$ python3 -q
>>> import numpy as np
>>> import numpy.linalg as la
>>> np.set_printoptions(precision=2, suppress=True, linewidth=200, sign=" ")
>>> feats = np.loadtxt("w.csv", delimiter=",")
>>> print(feats)
[[-3. -3. -3. -1. -3.  3.]
 [ 3.  4.  1. -3.  5. -4.]
 [ 0. -3. -2. -1. -4.  6.]
 [ 0.  0.  4. -2. -2.  1.]
 [ 9. -2.  4. -2. -1.  1.]
 [ 0.  0.  0.  0.  0.  0.]
 [-3.  0. -3. -1.  0.  2.]
 [ 0.  6.  3. -3.  2.  2.]
 [-3.  0. -3. -1.  0.  2.]
 [-3. -3. -3. -1. -3.  3.]
 [-3.  3.  2. -3.  0.  0.]]
>>> U, sigma = la.svd(feats)
Traceback (most recent call last):
  File "<python-input-5>", line 1, in <module>
    U, sigma = la.svd(feats)
    ^^^^^^^^
ValueError: too many values to unpack (expected 2)
>>> U, sigma, Vt = la.svd(feats, full_matrices=False)
>>> print(np.abs(Vt[0]))
[ 0.49  0.43  0.47  0.09  0.41  0.43]
>>> print(np.round(U.T @ U, 2) + 0)
[[ 1.  0.  0.  0.  0.  0.]
 [ 0.  1.  0.  0.  0.  0.]
 [ 0.  0.  1.  0.  0.  0.]
 [ 0.  0.  0.  1.  0.  0.]
 [ 0.  0.  0.  0.  1.  0.]
 [ 0.  0.  0.  0.  0.  1.]]
>>> print(round(float(np.sqrt((sigma ** 2).sum())), 2), round(la.norm(feats), 2))
22.47 22.47
>>> print((sigma > 1e-8).sum())
6
>>> print(sigma)
[ 15.94  11.53   8.86   5.25   3.44   0.49]
>>> print(np.round(U.T @ feats @ Vt.T, 2) + 0)
[[ 15.94   0.     0.     0.     0.     0.  ]
 [  0.    11.53   0.     0.     0.     0.  ]
 [  0.     0.     8.86   0.     0.     0.  ]
 [  0.     0.     0.     5.25   0.     0.  ]
 [  0.     0.     0.     0.     3.44   0.  ]
 [  0.     0.     0.     0.     0.     0.49]]
>>> O, R = la.qr(feats)
>>> print(np.abs(np.diag(R)))
[ 11.62   9.59   5.58   5.63   2.66   1.55]
>>> print(np.round(O.T @ O, 2) + 0)
[[ 1.  0.  0.  0.  0.  0.]
 [ 0.  1.  0.  0.  0.  0.]
 [ 0.  0.  1.  0.  0.  0.]
 [ 0.  0.  0.  1.  0.  0.]
 [ 0.  0.  0.  0.  1.  0.]
 [ 0.  0.  0.  0.  0.  1.]]
>>> print(O.shape, R.shape)
(11, 6) (6, 6)
>>> print(np.round(O @ R, 2) + 0)
[[-3. -3. -3. -1. -3.  3.]
 [ 3.  4.  1. -3.  5. -4.]
 [ 0. -3. -2. -1. -4.  6.]
 [ 0.  0.  4. -2. -2.  1.]
 [ 9. -2.  4. -2. -1.  1.]
 [ 0.  0.  0.  0.  0.  0.]
 [-3.  0. -3. -1.  0.  2.]
 [ 0.  6.  3. -3.  2.  2.]
 [-3.  0. -3. -1.  0.  2.]
 [-3. -3. -3. -1. -3.  3.]
 [-3.  3.  2. -3.  0.  0.]]
>>> P = feats @ la.solve(feats.T @ feats, feats.T)
>>> print(P @ feats[:, 2])
[-3.  1. -2.  4.  4.  0. -3.  3. -3. -3.  2.]
>>> print(np.round(la.eigvalsh(P), 2) + 0)
[ 0.  0.  0.  0.  0.  1.  1.  1.  1.  1.  1.]
>>> print(np.diag(P))
[ 0.32  0.82  0.6   0.82  0.82  0.    0.42  0.82  0.42  0.32  0.67]
